$ ipython --no-banner

In [1]: import numpy as np

In [2]: import numpy.linalg as la

In [3]: np.set_printoptions(precision=3, suppress=True, linewidth=120)

In [4]: def tidy(a):
   ...:     return np.round(a, 3) + 0
   ...: 

In [5]: K = np.array([[6.0, 0.0, 0.0, 0.0, 5.0],
   ...:     [0.0, 6.0, 5.0, 0.0, 0.0],
   ...:     [0.0, 5.0, 6.0, 0.0, 0.0],
   ...:     [0.0, 0.0, 0.0, 6.0, 0.0],
   ...:     [5.0, 0.0, 0.0, 0.0, 6.0]])

In [6]: f = np.array([7, -4, 2])

In [7]: np.correlate(K[0], K[3], "full")
Out[7]: array([ 0., 36.,  0.,  0.,  0., 30.,  0.,  0.,  0.])

In [8]: np.polyval(f, K[0])
Out[8]: array([230.,   2.,   2.,   2., 157.])

In [9]: np.cross(K[0, :3], K[3, :3])
Out[9]: array([0., 0., 0.])

In [10]: f = np.array([-1, 1, 0, -5, 5])

In [11]: out = K + np.outer(f, np.eye(5)[4])

In [12]: out
Out[12]: 
array([[ 6.,  0.,  0.,  0.,  4.],
       [ 0.,  6.,  5.,  0.,  1.],
       [ 0.,  5.,  6.,  0.,  0.],
       [ 0.,  0.,  0.,  6., -5.],
       [ 5.,  0.,  0.,  0., 11.]])

In [13]: tidy(la.det(out) / la.det(K)), tidy(1 + la.solve(K, f)[4])
Out[13]: (np.float64(4.182), np.float64(4.182))

In [14]: la.matrix_rank(la.inv(out) - la.inv(K), tol=1e-8)
Out[14]: np.int64(1)

In [15]: U, sigma, VT = la.svd(out, full_matrices=False)

In [16]: tidy(U.T @ U)
Out[16]: 
array([[1., 0., 0., 0., 0.],
       [0., 1., 0., 0., 0.],
       [0., 0., 1., 0., 0.],
       [0., 0., 0., 1., 0.],
       [0., 0., 0., 0., 1.]])

In [17]: tidy(np.abs(VT[0]))
Out[17]: array([0.46 , 0.056, 0.051, 0.15 , 0.872])

In [18]: U.shape, sigma.shape, VT.shape
Out[18]: ((5, 5), (5,), (5, 5))

In [19]: np.diff(K, axis=0)
Out[19]: 
array([[-6.,  6.,  5.,  0., -5.],
       [ 0., -1.,  1.,  0.,  0.],
       [ 0., -5., -6.,  6.,  0.],
       [ 5.,  0.,  0., -6.,  6.]])

In [20]: K.mean(axis=0)
Out[20]: array([2.2, 2.2, 2.2, 1.2, 2.2])

In [21]: tidy(la.norm(K))
Out[21]: np.float64(16.733)

In [22]: tidy(la.svd(K, compute_uv=False))
Out[22]: array([11., 11.,  6.,  1.,  1.])

In [23]: K.sum(axis=0)
Out[23]: array([11., 11., 11.,  6., 11.])

In [24]: (K != 0).astype(int)
Out[24]: 
array([[1, 0, 0, 0, 1],
       [0, 1, 1, 0, 0],
       [0, 1, 1, 0, 0],
       [0, 0, 0, 1, 0],
       [1, 0, 0, 0, 1]])

In [25]: tidy(la.det(K))
Out[25]: np.float64(726.0)

In [26]: tidy(np.sort(la.eigvals(K).real))
Out[26]: array([ 1.,  1.,  6., 11., 11.])

In [27]: np.flatnonzero(la.matrix_power((K != 0) + (K.T != 0) + np.eye(5), 5)[1])
Out[27]: array([1, 2])

In [28]: F = np.array([[1, 3, 3], [3, 0, 1], [2, 0, 2]])

In [29]: F
Out[29]: 
array([[1, 3, 3],
       [3, 0, 1],
       [2, 0, 2]])

In [30]: f, v = F[2], F[0]

In [31]: f @ v
Out[31]: np.int64(8)

In [32]: f @ f
Out[32]: np.int64(8)

In [33]: p = (f @ v) / (f @ f) * f

In [34]: tidy(la.norm(f + v) ** 2 + la.norm(f - v) ** 2)
Out[34]: np.float64(54.0)

In [35]: (v - p) @ f
Out[35]: np.float64(0.0)

In [36]: p
Out[36]: array([2., 0., 2.])

In [37]: np.outer(f, v)
Out[37]: 
array([[2, 6, 6],
       [0, 0, 0],
       [2, 6, 6]])

In [38]: arr = np.array([[-1, -1, 0, -2, 0],
    ...:     [0, 0, -3, 3, 1],
    ...:     [-1, -1, 2, 0, 0],
    ...:     [0, 1, -3, -1, -3],
    ...:     [-2, 3, 3, 3, -1]])

In [39]: arr[:, 4] = -3 * arr[:, 0]

In [40]: arr
Out[40]: 
array([[-1, -1,  0, -2,  3],
       [ 0,  0, -3,  3,  0],
       [-1, -1,  2,  0,  3],
       [ 0,  1, -3, -1,  0],
       [-2,  3,  3,  3,  6]])

In [41]: U, sigma, VT = la.svd(arr)

In [42]: np.argmax(sigma[:-1] / (sigma[1:] + 1e-6)) + 1
Out[42]: np.int64(4)

In [43]: tidy(sigma)
Out[43]: array([8.988, 5.037, 3.775, 2.366, 0.   ])

In [44]: out = U[:, :4] @ np.diag(sigma[:4]) @ VT[:4]

In [45]: tidy(out)
Out[45]: 
array([[-1., -1.,  0., -2.,  3.],
       [ 0.,  0., -3.,  3.,  0.],
       [-1., -1.,  2.,  0.,  3.],
       [ 0.,  1., -3., -1.,  0.],
       [-2.,  3.,  3.,  3.,  6.]])

In [46]: tidy(la.norm(arr - out, 2)), tidy(sigma[4])
Out[46]: (np.float64(0.0), np.float64(0.0))

In [47]: arr @ arr
Out[47]: 
array([[ -5,   8,  18,  10,  15],
       [  3,   6, -15,  -3,  -9],
       [ -7,   8,  16,   8,  21],
       [  3,   2,  -6,   4,  -9],
       [-13,  20,   6,  28,  39]])

In [48]: np.trace(arr)
Out[48]: np.int64(6)

In [49]: tidy(la.det(arr))
Out[49]: np.float64(0.0)

In [50]: tidy(np.sort(np.abs(la.eigvals(arr))))
Out[50]: array([0.   , 2.527, 2.527, 5.735, 5.735])

In [51]: la.matrix_power(arr, 2)
Out[51]: 
array([[ -5,   8,  18,  10,  15],
       [  3,   6, -15,  -3,  -9],
       [ -7,   8,  16,   8,  21],
       [  3,   2,  -6,   4,  -9],
       [-13,  20,   6,  28,  39]])

In [52]: (arr + arr.T) / 2
Out[52]: 
array([[-1. , -0.5, -0.5, -1. ,  0.5],
       [-0.5,  0. , -2. ,  2. ,  1.5],
       [-0.5, -2. ,  2. , -1.5,  3. ],
       [-1. ,  2. , -1.5, -1. ,  1.5],
       [ 0.5,  1.5,  3. ,  1.5,  6. ]])

In [53]: np.allclose(arr @ arr.T, arr.T @ arr)
Out[53]: False
